In [1]: import numpy as np

In [2]: np.set_printoptions(suppress=True, linewidth=120)

In [3]: def rd(a):
   ...:     return np.round(a, 2) + 0
   ...: 

In [4]: data = np.loadtxt("dump.csv", delimiter=",")

In [5]: print(data)
[[-3.13 -3.98 -0.39  5.99  3.2   4.27]
 [-1.5  -3.04 -0.35  1.84  0.89 -0.31]
 [-3.19 -6.   -0.19  6.38  3.04  4.17]
 [ 2.96 -5.06 -0.99  3.21  2.28  3.21]
 [ 1.77 -6.02 -2.19  1.79  2.21 -1.78]
 [-3.06 -4.03 -0.39  5.99  3.21  4.29]
 [ 0.8  -3.   -0.76  2.31  1.72  1.53]
 [ 3.19 -1.01 -1.4   2.37  2.72  3.4 ]
 [ 0.68 -3.01 -0.45  3.73  2.26  3.89]
 [ 4.51 -1.98 -0.57  1.38  1.41  3.47]
 [ 4.7  -1.99 -1.22 -1.4   0.19 -1.3 ]
 [ 0.7  -3.01 -0.5   3.72  2.29  3.9 ]
 [ 1.91 -1.99 -2.32  2.35  3.19  0.79]
 [-0.07 -1.98  0.21  0.43 -0.2  -0.04]
 [ 2.   -3.98  0.32  2.73  1.    4.05]
 [ 4.82 -0.03 -1.36 -1.84  0.36 -1.19]
 [-0.32 -2.    0.8   3.2   1.01  4.7 ]
 [-1.71 -2.96  0.2   4.61  2.1   4.5 ]
 [ 0.71 -3.   -0.51  3.72  2.32  3.91]
 [ 4.64 -3.97 -1.01 -0.99 -0.02 -1.39]
 [-0.11 -0.01  0.3   1.43  0.62  2.42]
 [-3.21 -5.99 -0.19  6.39  2.95  4.21]
 [ 1.77 -4.01 -2.09  2.8   3.02  0.69]
 [-0.69 -5.97 -1.19  4.09  2.63  1.16]
 [-0.68 -6.01 -1.2   4.11  2.6   1.21]
 [ 4.59 -1.97 -0.9  -0.04  0.8   1.11]
 [-0.11 -0.03  0.3   1.39  0.62  2.42]
 [-1.69 -2.99  0.17  4.61  2.13  4.49]
 [ 4.64 -4.   -0.98 -1.01 -0.02 -1.39]
 [ 0.78 -4.99 -0.87  1.31  0.89 -0.98]]

In [6]: Xs = data - data.mean(axis=0)

In [7]: Uu, sig, vt = np.linalg.svd(Xs, full_matrices=False)

In [8]: print(rd((sig ** 2).sum() ** 2 / (sig ** 4).sum()))
1.97

In [9]: print(np.linalg.matrix_rank(Xs))
6

In [10]: print((np.sign(Uu[:, 0]) == np.sign(Uu[0, 0])).astype(int))
[1 0 1 1 0 1 0 0 1 0 0 1 0 0 1 0 1 1 1 0 0 1 0 1 1 0 0 1 0 0]

In [11]: print(np.searchsorted(np.cumsum(sig ** 2) / (sig ** 2).sum(), 0.9) + 1)
3

In [12]: print(rd(sig))
[20.74 10.68  7.95  4.88  0.09  0.09]
